>>> import numpy as np
>>> import numpy.linalg as la
>>> np.set_printoptions(precision=2, suppress=True, linewidth=100, legacy="1.25")
>>> def rnd(a):
...     return np.round(a, 2) + 0
... 
>>> u = np.array([9, 7, 8, 7, 2, 6, 4, 4, 3, 9, 0, 0, 7])
>>> v = np.array([1, 2, 2, 2, 0])
>>> arr = u[:, None] + v[None, :]
>>> arr
array([[10, 11, 11, 11,  9],
       [ 8,  9,  9,  9,  7],
       [ 9, 10, 10, 10,  8],
       [ 8,  9,  9,  9,  7],
       [ 3,  4,  4,  4,  2],
       [ 7,  8,  8,  8,  6],
       [ 5,  6,  6,  6,  4],
       [ 5,  6,  6,  6,  4],
       [ 4,  5,  5,  5,  3],
       [10, 11, 11, 11,  9],
       [ 1,  2,  2,  2,  0],
       [ 1,  2,  2,  2,  0],
       [ 8,  9,  9,  9,  7]])
>>> dist = la.norm(arr[:, None] - arr[None], axis=-1)
>>> print(np.unravel_index(dist.round(6).argmax(), dist.shape))
(0, 10)
>>> rnd(dist[9])
array([ 0.  ,  4.47,  2.24,  4.47, 15.65,  6.71, 11.18, 11.18, 13.42,  0.  , 20.12, 20.12,  4.47])
>>> dist.shape
(13, 13)
>>> gram = np.cov(arr, rowvar=False)
>>> np.argsort(-arr.std(axis=0).round(6), kind="stable")
array([0, 1, 2, 3, 4])
>>> gram.shape
(5, 5)
>>> M2 = arr / la.norm(arr, axis=1, keepdims=True)
>>> gram = M2 @ M2.T
>>> (gram - 2 * np.eye(13)).round(6).argmax(axis=1)
array([ 9,  3,  0,  1,  8,  1,  7,  6,  6,  0, 11, 10,  1])
>>> rnd(la.norm(M2, axis=1))
array([1., 1., 1., 1., 1., 1., 1., 1., 1., 1., 1., 1., 1.])
>>> rnd(gram[4])
array([0.99, 0.99, 0.99, 0.99, 1.  , 0.99, 1.  , 1.  , 1.  , 0.99, 0.96, 0.96, 0.99])
>>> rnd(np.degrees(np.arccos(np.clip(gram[4, 1], -1, 1))))
7.8
>>> print(np.argwhere(np.triu(np.abs(gram) > 0.95, 1)))
[[ 0  1]
 [ 0  2]
 [ 0  3]
 [ 0  4]
 [ 0  5]
 [ 0  6]
 [ 0  7]
 [ 0  8]
 [ 0  9]
 [ 0 12]
 [ 1  2]
 [ 1  3]
 [ 1  4]
 [ 1  5]
 [ 1  6]
 [ 1  7]
 [ 1  8]
 [ 1  9]
 [ 1 12]
 [ 2  3]
 [ 2  4]
 [ 2  5]
 [ 2  6]
 [ 2  7]
 [ 2  8]
 [ 2  9]
 [ 2 12]
 [ 3  4]
 [ 3  5]
 [ 3  6]
 [ 3  7]
 [ 3  8]
 [ 3  9]
 [ 3 12]
 [ 4  5]
 [ 4  6]
 [ 4  7]
 [ 4  8]
 [ 4  9]
 [ 4 10]
 [ 4 11]
 [ 4 12]
 [ 5  6]
 [ 5  7]
 [ 5  8]
 [ 5  9]
 [ 5 12]
 [ 6  7]
 [ 6  8]
 [ 6  9]
 [ 6 12]
 [ 7  8]
 [ 7  9]
 [ 7 12]
 [ 8  9]
 [ 8 12]
 [ 9 12]
 [10 11]]
>>> X = np.loadtxt("run9.csv", delimiter=",")
>>> X
array([[ 80.,  34.,  44.,  74.,  76.,  40.,  84.,  45.,  34.,  60.,  58.,  72.,  56.,  72.,  50.,
         40.],
       [ 34.,  74.,  45.,  73.,  68.,  45.,  56.,  61.,  63.,  75.,  48.,  54.,  44.,  62.,  63.,
         44.],
       [ 44.,  45.,  83.,  90.,  93.,  40.,  71.,  39.,  76.,  85.,  70.,  65.,  60.,  61.,  50.,
         61.],
       [ 74.,  73.,  90., 132., 115.,  75., 115.,  74.,  95., 114., 100.,  96.,  79.,  94.,  90.,
         78.],
       [ 76.,  68.,  93., 115., 149.,  53., 115.,  62.,  83., 121.,  87.,  87.,  53.,  99.,  61.,
         69.],
       [ 40.,  45.,  40.,  75.,  53.,  63.,  73.,  48.,  64.,  64.,  44.,  56.,  44.,  58.,  61.,
         34.],
       [ 84.,  56.,  71., 115., 115.,  73., 134.,  68.,  82., 108.,  82.,  98.,  69.,  89.,  81.,
         65.],
       [ 45.,  61.,  39.,  74.,  62.,  48.,  68.,  75.,  56.,  70.,  51.,  43.,  46.,  60.,  64.,
         59.],
       [ 34.,  63.,  76.,  95.,  83.,  64.,  82.,  56., 110., 103.,  60.,  84.,  72.,  66.,  68.,
         62.],
       [ 60.,  75.,  85., 114., 121.,  64., 108.,  70., 103., 130.,  85.,  94.,  68.,  83.,  72.,
         68.],
       [ 58.,  48.,  70., 100.,  87.,  44.,  82.,  51.,  60.,  85.,  90.,  71.,  59.,  66.,  60.,
         65.],
       [ 72.,  54.,  65.,  96.,  87.,  56.,  98.,  43.,  84.,  94.,  71., 127.,  88.,  79.,  69.,
         46.],
       [ 56.,  44.,  60.,  79.,  53.,  44.,  69.,  46.,  72.,  68.,  59.,  88.,  94.,  54.,  67.,
         57.],
       [ 72.,  62.,  61.,  94.,  99.,  58.,  89.,  60.,  66.,  83.,  66.,  79.,  54., 106.,  59.,
         56.],
       [ 50.,  63.,  50.,  90.,  61.,  61.,  81.,  64.,  68.,  72.,  60.,  69.,  67.,  59.,  84.,
         53.],
       [ 40.,  44.,  61.,  78.,  69.,  34.,  65.,  59.,  62.,  68.,  65.,  46.,  57.,  56.,  53.,
         80.]])
>>> rng = np.random.default_rng(46)
>>> lab = rng.permutation(16)
>>> lab
array([ 1,  6, 15,  2,  0, 14,  4, 13,  8,  5,  9, 12, 11,  7, 10,  3])
>>> M2 = X[lab][:, lab]
>>> np.allclose(M2, X)
False
>>> rnd(np.sort(np.abs(la.eigvals(M2))))
array([   0.  ,    0.  ,    0.  ,    0.  ,    0.  ,    2.72,   10.27,   16.22,   27.16,   27.97,
         40.21,   62.32,   77.62,   89.66,   96.4 , 1160.44])
>>> left, sig, Vh = la.svd(X, full_matrices=False)
>>> rnd(np.cumsum(sig ** 2) / np.sum(sig ** 2))
array([0.98, 0.98, 0.99, 0.99, 1.  , 1.  , 1.  , 1.  , 1.  , 1.  , 1.  , 1.  , 1.  , 1.  , 1.  ,
       1.  ])
>>> (sig > 1e-8).sum()
11
>>> np.allclose(left * sig @ Vh, X)
True
>>> np.abs(left[:, 0]).round(6).argmax()
3
